$ ipython --no-banner

In [1]: import numpy as np

In [2]: from numpy import linalg as LA

In [3]: np.set_printoptions(precision=3, suppress=True, linewidth=160, sign=" ")

In [4]: mat = np.loadtxt("m.csv", delimiter=",")

In [5]: print(mat)
[[ 1.  0. -2.  0.  3. -2.  0.  3. -2. -2.]
 [ 1. -1. -1. -3. -3.  0. -2. -1. -1.  3.]
 [-2. -1.  1. -1. -2. -1. -2.  0. -2.  3.]
 [ 1.  3. -3.  1. -2.  2.  1.  2.  3.  0.]
 [ 3.  1.  0.  2.  2.  2.  1. -2.  1.  2.]
 [ 0.  0.  0.  0.  0. -1. -3.  2. -1. -3.]
 [ 0.  0.  0.  0.  0. -1. -2. -2. -2.  2.]
 [ 0.  0.  0.  0.  0.  0. -1.  3. -2. -3.]
 [ 0.  0.  0.  0.  0. -1.  3. -3. -2.  0.]
 [ 0.  0.  0.  0.  0.  2.  3.  2.  0. -2.]]

In [6]: u, g = mat[2], mat[9]

In [7]: print(u @ g)
-14.0

In [8]: p = (u @ g) / (u @ u) * u

In [9]: print(p)
[ 0.966  0.483 -0.483  0.483  0.966  0.483  0.966 -0.     0.966 -1.448]

In [10]: out = np.array([[-1, -2],
    ...:     [4, 4],
    ...:     [-2, 0],
    ...:     [-5, -3],
    ...:     [-2, -4],
    ...:     [3, 3],
    ...:     [4, 0],
    ...:     [4, -4],
    ...:     [0, 3],
    ...:     [4, -2]])

In [11]: print(np.einsum("ik,kj->ij", mat, out))
[[ -5. -34.]
 [ 18.  10.]
 [  6.  -4.]
 [ 34.  22.]
 [ -3.  -3.]
 [-19.  -8.]
 [-11.  -5.]
 [ -4. -12.]
 [ -3.   3.]
 [ 18.   2.]]

In [12]: print(mat @ out)
[[ -5. -34.]
 [ 18.  10.]
 [  6.  -4.]
 [ 34.  22.]
 [ -3.  -3.]
 [-19.  -8.]
 [-11.  -5.]
 [ -4. -12.]
 [ -3.   3.]
 [ 18.   2.]]

In [13]: print(np.einsum("ik,kj->ji", mat, out))
[[ -5.  18.   6.  34.  -3. -19. -11.  -4.  -3.  18.]
 [-34.  10.  -4.  22.  -3.  -8.  -5. -12.   3.   2.]]

In [14]: J = np.loadtxt("run7.csv", delimiter=",")

In [15]: print(J)
[[  2.   3.   4.   5.   6.   7.   8.   9.  10.  11.]
 [ 12.  13.  14.  15.  16.  17.  18.  19.  20.  21.]
 [ 22.  23.  24.  25.  26.  27.  28.  29.  30.  31.]
 [ 32.  33.  34.  35.  36.  37.  38.  39.  40.  41.]]

In [16]: U, s, vt = LA.svd(J)

In [17]: print(np.argmax(s[:-1] / (s[1:] + 1e-6)) + 1)
2

In [18]: print(s.round(3) + 0)
[ 154.112    8.335    0.       0.   ]

In [19]: out = U[:, :2] @ np.diag(s[:2]) @ vt[:2]

In [20]: print(np.round(LA.norm(J - out, 2), 3), round(float(s[2]), 3))
0.0 0.0

In [21]: print(out)
[[  2.   3.   4.   5.   6.   7.   8.   9.  10.  11.]
 [ 12.  13.  14.  15.  16.  17.  18.  19.  20.  21.]
 [ 22.  23.  24.  25.  26.  27.  28.  29.  30.  31.]
 [ 32.  33.  34.  35.  36.  37.  38.  39.  40.  41.]]

In [22]: print(LA.matrix_rank(out))
2

In [23]: X = np.loadtxt("mat.csv", delimiter=",")

In [24]: print(X)
[[ 0.837 -0.09  -0.178]
 [ 0.874 -0.197 -0.38 ]
 [ 0.438 -0.03  -0.06 ]
 [-0.869  0.07   0.139]
 [-0.462  0.1    0.197]
 [ 0.493 -0.06  -0.119]
 [-0.438  0.08   0.159]
 [-0.854  0.178  0.345]
 [ 0.397 -0.03  -0.06 ]
 [ 0.09  -0.06  -0.119]
 [ 0.414  0.04   0.08 ]
 [-0.139  0.01   0.02 ]]

In [25]: out = X / np.sqrt((X ** 2).mean(axis=1, keepdims=True))

In [26]: print(LA.norm(out, axis=1))
[ 1.732  1.732  1.732  1.732  1.732  1.732  1.732  1.732  1.732  1.732  1.732  1.732]

In [27]: print(LA.matrix_rank(out) == LA.matrix_rank(X))
True

In [28]: print(out[6])
[-1.605  0.293  0.582]

In [29]: print(LA.matrix_rank(X - X.mean(axis=1, keepdims=True)))
2

In [30]: idx = X[:, 0] > np.median(X[:, 0])

In [31]: u = X[idx].mean(axis=0) - X[~idx].mean(axis=0)

In [32]: print(round(float((((X - X.mean(axis=0)) @ u > 0) == idx).mean()), 3))
0.917

In [33]: print(u)
[ 1.021 -0.124 -0.243]

In [34]: print(((X - X.mean(axis=0)) @ u > 0).astype(int))
[ 1  1  1  0  0  1  0  0  1  1  1  0]

In [35]: x0 = np.array([4, 2, 1])

In [36]: target = X @ x0

In [37]: print(np.round(LA.pinv(X) @ X, 3) + 0)
[[ 1.  0.  0.]
 [ 0.  1.  0.]
 [ 0.  0.  1.]]

In [38]: print(LA.solve(X.T @ X, X.T @ target))
[ 4.  2.  1.]

In [39]: print(target)
[ 2.99   2.722  1.632 -3.197 -1.451  1.733 -1.433 -2.715  1.468  0.121  1.816 -0.516]

In [40]: rng = np.random.default_rng(9815)

In [41]: target = target + 0.05 * rng.normal(size=12)

In [42]: print(target)
[ 2.944  2.743  1.638 -3.196 -1.442  1.708 -1.445 -2.68   1.512  0.069  1.84  -0.518]

In [43]: coef, *_ = LA.lstsq(X, target)

In [44]: print(coef)
[ 4.029 -7.01   5.745]

In [45]: print(np.round(LA.norm(target - X @ coef), 3))
0.085

In [46]: print(np.round(X.T @ (target - X @ coef), 3) + 0)
[ 0.  0.  0.]
